% ipython --no-banner

In [1]: import numpy as np

In [2]: from numpy import linalg as LA

In [3]: np.set_printoptions(precision=3, suppress=True, linewidth=140)

In [4]: K = np.load("mat.npy")

In [5]: K
Out[5]: 
array([[-20, -16, -28, -16],
       [ 15,  12,  21,  12],
       [ 15,  12,  21,  12],
       [  5,   4,   7,   4],
       [-20, -16, -28, -16]])

In [6]: print(LA.matrix_rank(K, rtol=0.1))
1

In [7]: print(LA.cond(K) > 100)
True

In [8]: round(LA.norm(K, 2) / LA.norm(K), 3)
Out[8]: np.float64(1.0)

In [9]: np.argsort(-LA.norm(K, axis=0).round(6), kind="stable")[:3]
Out[9]: array([2, 0, 1])

In [10]: [round(float(x), 3) for x in LA.svd(K, compute_uv=False)[:3]]
Out[10]: [73.526, 0.0, 0.0]

In [11]: left, sigma, Vh = LA.svd(K)

In [12]: np.argmax(sigma[:-1] / (sigma[1:] + 1e-6)) + 1
Out[12]: np.int64(1)

In [13]: A2 = left[:, :1] @ np.diag(sigma[:1]) @ Vh[:1]

In [14]: round(float(np.abs(K - A2).max()), 3)
Out[14]: 0.0

In [15]: LA.matrix_rank(K, rtol=0.05)
Out[15]: np.int64(1)

In [16]: round(float(LA.norm(K - A2, 2)), 3), np.round(sigma[1], 3)
Out[16]: (0.0, np.float64(0.0))

In [17]: LA.matrix_rank(A2)
Out[17]: np.int64(1)

In [18]: data = np.loadtxt("a.csv", delimiter=",")

In [19]: data
Out[19]: 
array([[-3., -2.],
       [-1.,  0.]])

In [20]: vals, V = LA.eig(data)

In [21]: np.round(data @ V[:, 0] - vals[0] * V[:, 0], 3) + 0
Out[21]: array([0., 0.])

In [22]: np.prod(vals)
Out[22]: np.float64(-2.0)

In [23]: print(np.sort(LA.eigvals(LA.inv(data))))
[-0.281  1.781]

In [24]: print(np.sort(LA.eigvals(data @ data)))
[ 0.315 12.685]

In [25]: A2 = data / np.sqrt((data ** 2).mean(axis=1, keepdims=True))

In [26]: LA.matrix_rank(A2) == LA.matrix_rank(data)
Out[26]: np.True_

In [27]: LA.matrix_rank(data - data.mean(axis=1, keepdims=True))
Out[27]: np.int64(1)

In [28]: A2[1]
Out[28]: array([-1.414,  0.   ])

In [29]: print(LA.norm(A2, axis=1))
[1.414 1.414]

In [30]: arr = np.loadtxt("sample11.csv", delimiter=",")

In [31]: arr
Out[31]: 
array([[7., 7., 9., 8., 6., 1.],
       [6., 3., 3., 7., 4., 3.],
       [1., 2., 0., 4., 1., 8.],
       [0., 3., 6., 3., 3., 4.],
       [2., 3., 2., 3., 6., 9.],
       [0., 8., 7., 5., 8., 4.]])

In [32]: vec = np.array([0, 1, -3, -2, 0, 2])

In [33]: target = arr @ vec

In [34]: coef, lr = np.zeros(6), 1 / LA.norm(arr, 2) ** 2

In [35]: for i in range(50):
    ...:     coef -= lr * arr.T @ (arr @ coef - target)
    ...:     if i % 10 == 0: print(i, round(LA.norm(arr @ coef - target), 3))
    ...: 
0 27.162
10 7.845
20 5.145
30 4.474
40 3.999

In [36]: coef
Out[36]: array([-0.792, -0.574, -2.264, -0.938,  0.152,  1.965])

In [37]: print(round(float(LA.cond(arr)), 3))
27.341

In [38]: np.unravel_index(np.abs(K).argmax(), K.shape)
Out[38]: (np.int64(0), np.int64(2))

In [39]: np.count_nonzero(K)
Out[39]: np.int64(20)

In [40]: K.shape
Out[40]: (5, 4)

In [41]: LA.matrix_rank(K)
Out[41]: np.int64(1)

In [42]: np.abs(K).max()
Out[42]: np.int64(28)

In [43]: print(K - K[0])
[[ 0  0  0  0]
 [35 28 49 28]
 [35 28 49 28]
 [25 20 35 20]
 [ 0  0  0  0]]

In [44]: K.sum(axis=0)
Out[44]: array([-5, -4, -7, -4])

In [45]: A2 = arr / LA.norm(arr, axis=1, keepdims=True)

In [46]: C2 = A2 @ A2.T

In [47]: (C2 - 2 * np.eye(6)).round(6).argmax(axis=1)
Out[47]: array([1, 0, 4, 5, 2, 3])

In [48]: C2[5]
Out[48]: array([0.854, 0.742, 0.555, 0.922, 0.776, 1.   ])

In [49]: (np.abs(C2) > 0.9).astype(int)
Out[49]: 
array([[1, 1, 0, 0, 0, 0],
       [1, 1, 0, 0, 0, 0],
       [0, 0, 1, 0, 0, 0],
       [0, 0, 0, 1, 0, 1],
       [0, 0, 0, 0, 1, 0],
       [0, 0, 0, 1, 0, 1]])

In [50]: rng = np.random.default_rng(235)

In [51]: z = rng.permutation(6)

In [52]: A2 = arr[:, z] * rng.choice([-1, 1], 6)

In [53]: A2
Out[53]: 
array([[ 8., -1., -7.,  9., -7., -6.],
       [ 7., -3., -3.,  3., -6., -4.],
       [ 4., -8., -2.,  0., -1., -1.],
       [ 3., -4., -3.,  6., -0., -3.],
       [ 3., -9., -3.,  2., -2., -6.],
       [ 5., -4., -8.,  7., -0., -8.]])

In [54]: left, _, Vh = LA.svd(arr.T @ A2)

In [55]: np.round(LA.lstsq(arr, A2)[0], 3) + 0
Out[55]: 
array([[ 0.,  0.,  0.,  0., -1.,  0.],
       [ 0.,  0., -1.,  0.,  0.,  0.],
       [ 0.,  0.,  0.,  1.,  0.,  0.],
       [ 1.,  0.,  0.,  0.,  0.,  0.],
       [ 0.,  0.,  0.,  0.,  0., -1.],
       [ 0., -1.,  0.,  0.,  0.,  0.]])

In [56]: z
Out[56]: array([3, 5, 1, 2, 0, 4])

In [57]: print(np.round(left @ Vh, 3) + 0)
[[ 0.  0.  0.  0. -1.  0.]
 [ 0.  0. -1.  0.  0.  0.]
 [ 0.  0.  0.  1.  0.  0.]
 [ 1.  0.  0.  0.  0.  0.]
 [ 0.  0.  0.  0.  0. -1.]
 [ 0. -1.  0.  0.  0.  0.]]

In [58]: A = np.load("dump.npy")

In [59]: A
Out[59]: 
array([[ -3.615,  -7.769, -10.013, -11.41 ],
       [ -2.384,  -1.736,  -6.267,  -6.135],
       [ -1.275,  -5.045,  -1.101,  -3.781]])

In [60]: C2 = A.T @ A

In [61]: np.diag(C2)
Out[61]: array([ 20.377,  88.823, 140.748, 182.122])

In [62]: LA.svd(A, compute_uv=False) ** 2
Out[62]: array([414.555,  17.124,   0.391])

In [63]: (A @ A.T).shape
Out[63]: (3, 3)

In [64]: np.round(LA.eigvalsh(C2)[::-1], 3) + 0
Out[64]: array([414.555,  17.124,   0.391,   0.   ])

In [65]: np.round(np.trace(C2), 3), round(float((A ** 2).sum()), 3)
Out[65]: (np.float64(432.07), 432.07)

In [66]: W0 = np.load("arr.npy")

In [67]: W0
Out[67]: 
array([[ 0,  2,  2],
       [ 2,  1,  3],
       [-4,  0, -4]])

In [68]: np.argsort(-LA.norm(W0, axis=0).round(6), kind="stable")[:3]
Out[68]: array([2, 0, 1])

In [69]: LA.cond(W0) > 100
Out[69]: np.True_

In [70]: X = np.load("w.npy")

In [71]: X
Out[71]: 
array([[0, 1, 1],
       [1, 0, 0],
       [1, 0, 0]])

In [72]: np.argwhere(np.triu(X))
Out[72]: 
array([[0, 1],
       [0, 2]])

In [73]: np.trace(X @ X @ X) // 6
Out[73]: np.int64(0)

In [74]: X @ X
Out[74]: 
array([[2, 0, 0],
       [0, 1, 1],
       [0, 1, 1]])

In [75]: L = np.diag(X.sum(axis=1)) - X

In [76]: LA.matrix_rank(L)
Out[76]: np.int64(2)

In [77]: np.round(LA.eigvalsh(L), 3) + 0
Out[77]: array([0., 1., 3.])

In [78]: print(round(LA.det(L[1:, 1:])))
1

In [79]: print(L)
[[ 2 -1 -1]
 [-1  1  0]
 [-1  0  1]]

In [80]: LA.matrix_rank(X, rtol=0.1)
Out[80]: np.int64(2)

In [81]: round(float(LA.norm(X, 2) / LA.norm(X)), 3)
Out[81]: 0.707

In [82]: [round(float(x), 3) for x in LA.svd(X, compute_uv=False)[:3]]
Out[82]: [1.414, 1.414, 0.0]

In [83]: A2 = np.array([[1, -2], [1, -2]])

In [84]: C = np.kron(A2, X)

In [85]: C
Out[85]: 
array([[ 0,  1,  1,  0, -2, -2],
       [ 1,  0,  0, -2,  0,  0],
       [ 1,  0,  0, -2,  0,  0],
       [ 0,  1,  1,  0, -2, -2],
       [ 1,  0,  0, -2,  0,  0],
       [ 1,  0,  0, -2,  0,  0]])

In [86]: C.shape
Out[86]: (6, 6)

In [87]: r = LA.matrix_rank(C)

In [88]: r
Out[88]: np.int64(2)

In [89]: ns = LA.svd(C)[2][r:].T

In [90]: ns.shape
Out[90]: (6, 4)

In [91]: [int(LA.matrix_rank(C[:i])) for i in range(1, len(C) + 1)]
Out[91]: [1, 2, 2, 2, 2, 2]

In [92]: [int(LA.matrix_rank(C[:, :j + 1])) for j in range(6)]
Out[92]: [1, 2, 2, 2, 2, 2]

In [93]: np.round(C @ ns, 3) + 0
Out[93]: 
array([[0., 0., 0., 0.],
       [0., 0., 0., 0.],
       [0., 0., 0., 0.],
       [0., 0., 0., 0.],
       [0., 0., 0., 0.],
       [0., 0., 0., 0.]])

In [94]: np.allclose(C @ ns, 0)
Out[94]: True

In [95]: LA.matrix_rank(C.T @ C), LA.matrix_rank(C @ C.T)
Out[95]: (np.int64(2), np.int64(2))

In [96]: vals, V = LA.eigvalsh(X)
---------------------------------------------------------------------------
ValueError                                Traceback (most recent call last)
Cell In[96], line 1
----> 1 vals, V = LA.eigvalsh(X)

ValueError: too many values to unpack (expected 2)

In [97]: vals, V = LA.eigh(X)

In [98]: np.round(V @ np.diag(vals) @ V.T, 3) + 0
Out[98]: 
array([[0., 1., 1.],
       [1., 0., 0.],
       [1., 0., 0.]])

In [99]: LA.eigvalsh(X @ X)
Out[99]: array([0., 2., 2.])

In [100]: np.round(V.T @ X @ V, 3) + 0
Out[100]: 
array([[-1.414,  0.   ,  0.   ],
       [ 0.   ,  0.   ,  0.   ],
       [ 0.   ,  0.   ,  1.414]])

In [101]: vals.sum(), np.trace(X)
Out[101]: (np.float64(0.0), np.int64(0))

In [102]: np.round(LA.svd(X, compute_uv=False), 3) + 0
Out[102]: array([1.414, 1.414, 0.   ])

In [103]: np.round(V.T @ V, 3) + 0
Out[103]: 
array([[1., 0., 0.],
       [0., 1., 0.],
       [0., 0., 1.]])

In [104]: vals
Out[104]: array([-1.414,  0.   ,  1.414])

In [105]: (vals > 1e-8).sum(), (vals < -1e-8).sum()
Out[105]: (np.int64(1), np.int64(1))

In [106]: np.abs(V[:, -1])
Out[106]: array([0.707, 0.5  , 0.5  ])

In [107]: M = np.loadtxt("x.csv", delimiter=",")

In [108]: M
Out[108]: 
array([[  0.,   0.,   0.,   8.],
       [  6.,   5.,   0.,   8.],
       [-18., -15.,   0., -16.]])

In [109]: r = LA.matrix_rank(M)

In [110]: r
Out[110]: np.int64(2)

In [111]: ns = LA.svd(M)[2][r:].T

In [112]: print([int(LA.matrix_rank(M[:, :j + 1])) for j in range(4)])
[1, 1, 1, 2]

In [113]: print(ns @ ns.T)
[[ 0.41  -0.492  0.     0.   ]
 [-0.492  0.59   0.     0.   ]
 [ 0.     0.     1.     0.   ]
 [ 0.     0.     0.     0.   ]]

In [114]: [int(LA.matrix_rank(M[:i])) for i in range(1, len(M) + 1)]
Out[114]: [1, 2, 2]

In [115]: [int(LA.matrix_rank(np.delete(M, i, axis=0))) for i in range(3)]
Out[115]: [2, 2, 2]

In [116]: left, sigma, Vh = LA.svd(M)

In [117]: V = Vh[:(sigma > 1e-8).sum()]

In [118]: vec = M[1] + -1 * M[0] + rng.integers(2) * np.eye(4)[1]

In [119]: print(vec)
[6. 6. 0. 0.]

In [120]: np.round(LA.norm(vec - V.T @ V @ vec), 3)
Out[120]: np.float64(0.768)

In [121]: LA.matrix_rank(np.vstack([M, vec]))
Out[121]: np.int64(3)

In [122]: left, sigma, Vh = LA.svd(M)

In [123]: sigma.round(3) + 0
Out[123]: array([30.802,  6.728,  0.   ])

In [124]: A2 = left[:, :2] @ np.diag(sigma[:2]) @ Vh[:2]

In [125]: LA.matrix_rank(M, rtol=0.05)
Out[125]: np.int64(2)

In [126]: print(LA.matrix_rank(A2))
2

In [127]: A2.round(3) + 0
Out[127]: 
array([[  0.,   0.,   0.,   8.],
       [  6.,   5.,   0.,   8.],
       [-18., -15.,   0., -16.]])

In [128]: theta = np.radians(120)

In [129]: R = np.eye(4)

In [130]: R[0, 0] = R[3, 3] = np.cos(theta)

In [131]: R[0, 3], R[3, 0] = -np.sin(theta), np.sin(theta)

In [132]: R
Out[132]: 
array([[-0.5  ,  0.   ,  0.   , -0.866],
       [ 0.   ,  1.   ,  0.   ,  0.   ],
       [ 0.   ,  0.   ,  1.   ,  0.   ],
       [ 0.866,  0.   ,  0.   , -0.5  ]])

In [133]: A2 = M @ R.T

In [134]: np.allclose(M @ M.T, A2 @ A2.T)
Out[134]: True

In [135]: np.abs(A2 - M).max(axis=0)
Out[135]: array([40.856,  0.   ,  0.   , 12.   ])

In [136]: np.allclose(LA.norm(M, axis=1), LA.norm(A2, axis=1))
Out[136]: True

In [137]: sigma = 5 * 0.7 ** np.arange(3)

In [138]: q, _ = LA.qr(np.array([[0.5, 0.4, -0.5], [0.9, 0.4, -0.2], [-3.2, 1.3, 0.0]]))

In [139]: J = rng.normal(size=(19, 3)) * sigma @ q

In [140]: J
Out[140]: 
array([[-2.674,  2.642, -0.34 ],
       [-5.181, -4.119,  0.041],
       [ 1.156,  0.445, -3.122],
       [ 2.315,  0.817,  5.181],
       [ 1.816,  2.964,  7.795],
       [-1.861, -2.706,  6.336],
       [-3.578,  4.745, -7.023],
       [-1.684,  4.378, -1.086],
       [ 2.219, -3.475,  4.221],
       [ 1.356,  1.435, -0.835],
       [ 5.598,  3.422,  0.085],
       [-2.332, -3.685,  3.626],
       [-2.481, -4.22 ,  0.615],
       [-1.537, -3.683,  2.85 ],
       [-3.905,  3.709,  4.24 ],
       [ 1.262,  1.633, -1.109],
       [-2.243, -4.782,  5.409],
       [ 1.618, -5.231,  3.468],
       [ 2.087,  6.598, -4.373]])

In [141]: dist = LA.norm(J[:, None] - J[None], axis=-1)

In [142]: dist[6].round(6).argsort(kind="stable")[:4]
Out[142]: array([ 6,  7, 18,  0])

In [143]: dist.shape
Out[143]: (19, 19)

In [144]: print(np.unravel_index(dist.round(6).argmax(), dist.shape))
(np.int64(4), np.int64(6))
